In [1]: import numpy as np

In [2]: from numpy import linalg as LA

In [3]: np.set_printoptions(precision=1, suppress=True, linewidth=200, floatmode="fixed")

In [4]: rd = lambda a: np.round(a, 1) + 0

In [5]: J = np.array([[0.0, 0.0, 0.0, 0.0, 0.0, 1.0, 4.0],
   ...:     [0.0, 0.0, 0.0, 0.0, 0.0, -4.0, 3.0],
   ...:     [0.0, 0.0, 0.0, 0.0, 0.0, 0.0, -2.0],
   ...:     [0.0, 0.0, 0.0, 0.0, 0.0, -4.0, -5.0],
   ...:     [0.0, 0.0, 0.0, 0.0, 0.0, -4.0, -1.0],
   ...:     [1.0, -4.0, 0.0, -4.0, -4.0, 0.0, 0.0],
   ...:     [4.0, 3.0, -2.0, -5.0, -1.0, 0.0, 0.0]])

In [6]: rd(LA.eigvalsh(J).min())
Out[6]: np.float64(-8.3)

In [7]: np.all(LA.eigvalsh(J) > 0)
Out[7]: np.False_

In [8]: feats = np.array([[0.5, -0.7, 0.4, 0.6, -0.5, 2.4, 0.0],
   ...:     [-0.4, -0.5, 2.2, 0.2, 0.5, 0.5, -0.6],
   ...:     [0.3, 1.5, -1.8, 0.6, 0.2, 0.0, 0.0]])

In [9]: feats[:, 3] *= 5

In [10]: feats
Out[10]: 
array([[ 0.5, -0.7,  0.4,  3.0, -0.5,  2.4,  0.0],
       [-0.4, -0.5,  2.2,  1.0,  0.5,  0.5, -0.6],
       [ 0.3,  1.5, -1.8,  3.0,  0.2,  0.0,  0.0]])

In [11]: rd(LA.norm(feats, 1)), rd(LA.norm(feats, np.inf))
Out[11]: (np.float64(7.0), np.float64(7.5))

In [12]: rd(LA.norm(feats, "nuc"))
Out[12]: np.float64(9.9)

In [13]: rd(LA.norm(feats[0] - feats[2]))
Out[13]: np.float64(4.0)

In [14]: rd(LA.norm(feats) ** 2 / LA.norm(feats, 2) ** 2)
Out[14]: np.float64(1.6)

In [15]: rd(LA.norm(feats, axis=1))
Out[15]: array([4.0, 2.7, 3.8])

In [16]: rd(feats[0] @ feats[2])
Out[16]: np.float64(7.3)

In [17]: rd(LA.norm(feats, 2))
Out[17]: np.float64(4.8)

In [18]: X = np.load("sample1.npy")

In [19]: X
Out[19]: 
array([[-16.0,  15.7, -15.2,  -0.1,   1.1],
       [-14.8,  15.1, -15.5,   0.9,   1.5],
       [-15.9,  14.2, -14.2,  -0.3,  -1.5],
       [-15.8,  15.2, -14.6,   0.9,   0.3],
       [-15.4,  16.6, -15.7,  -0.6,   0.6],
       [-15.0,  14.1, -14.4,  -0.9,   0.1],
       [-14.4,  15.7, -14.3,  -0.1,  -0.4],
       [-14.6,  14.6, -13.8,  -0.2,   0.5],
       [-12.1,  13.7, -13.8,  -0.5,   0.6],
       [-14.7,  15.6, -15.7,   0.3,  -0.3],
       [-15.9,  15.5, -14.4,  -0.8,  -1.3],
       [-15.7,  14.6, -15.4,   0.8,  -0.9],
       [-14.4,  14.9, -14.5,  -1.6,  -1.5],
       [-14.4,  15.5, -15.5,   0.0,   1.6],
       [-15.8,  16.2, -16.5,   0.4,  -0.6],
       [-14.0,  14.6, -13.8,  -0.9,   0.1],
       [-14.5,  14.6, -14.2,  -0.9,  -0.1]])

In [20]: hat = X @ LA.solve(X.T @ X, X.T)

In [21]: np.allclose(hat @ hat, hat)
Out[21]: True

In [22]: Ac = X - X.mean(axis=0)

In [23]: V = LA.svd(Ac)[2][:1]

In [24]: A2 = Ac - Ac @ V.T @ V

In [25]: rd(np.cov(Ac @ V.T, rowvar=False))
Out[25]: np.float64(1.7)

In [26]: rd(np.diag(V.T @ V))
Out[26]: array([0.4, 0.2, 0.3, 0.1, 0.0])

In [27]: rd(A2.std(axis=0))
Out[27]: array([0.6, 0.5, 0.4, 0.6, 0.9])

In [28]: LA.norm(A2, axis=1).round(6).argmax()
Out[28]: np.int64(2)

In [29]: q, r_ = LA.qr(X)

In [30]: rd(r_)
Out[30]: 
array([[ 61.6, -62.2,  61.0,   0.8,   0.1],
       [  0.0,  -3.7,   3.0,   0.4,  -1.5],
       [  0.0,   0.0,   2.3,  -1.1,  -0.7],
       [  0.0,   0.0,   0.0,  -2.6,  -1.3],
       [  0.0,   0.0,   0.0,   0.0,   3.2]])

In [31]: rd(q.T @ q)
Out[31]: 
array([[1.0, 0.0, 0.0, 0.0, 0.0],
       [0.0, 1.0, 0.0, 0.0, 0.0],
       [0.0, 0.0, 1.0, 0.0, 0.0],
       [0.0, 0.0, 0.0, 1.0, 0.0],
       [0.0, 0.0, 0.0, 0.0, 1.0]])

In [32]: def softmax(z):
    ...:     e = np.exp(z - z.max(axis=-1, keepdims=True))
    ...:     return e / e.sum(axis=-1, keepdims=True)
    ...: 

In [33]: rd(softmax(10 * r_[3]))
Out[33]: array([0.3, 0.3, 0.3, 0.0, 0.0])

In [34]: rd(softmax(r_[3]))
Out[34]: array([0.3, 0.3, 0.3, 0.0, 0.1])

In [35]: att = r_ @ r_.T / np.sqrt(5)

In [36]: softmax(att).round(6).argmax(axis=1)
Out[36]: array([0, 0, 0, 3, 4])

In [37]: rd(softmax(att + np.triu(np.full(att.shape, -np.inf), 1)))
Out[37]: 
array([[1.0, 0.0, 0.0, 0.0, 0.0],
       [1.0, 0.0, 0.0, 0.0, 0.0],
       [1.0, 0.0, 0.0, 0.0, 0.0],
       [0.0, 0.0, 0.1, 0.9, 0.0],
       [0.0, 0.0, 0.0, 0.0, 1.0]])

In [38]: Z = X[[12, 7]].astype(float)

In [39]: for _ in range(7):
    ...:     z = LA.norm(X[:, None] - Z, axis=-1).argmin(axis=1)
    ...:     Z = np.array([X[z == j].mean(axis=0) for j in range(2)])
    ...: 

In [40]: z
Out[40]: array([1, 1, 0, 1, 1, 1, 1, 1, 1, 1, 0, 0, 0, 1, 0, 1, 1])

In [41]: np.bincount(z)
Out[41]: array([ 5, 12])

In [42]: np.abs(Z[1] - Z[0]).argmax()
Out[42]: np.int64(4)
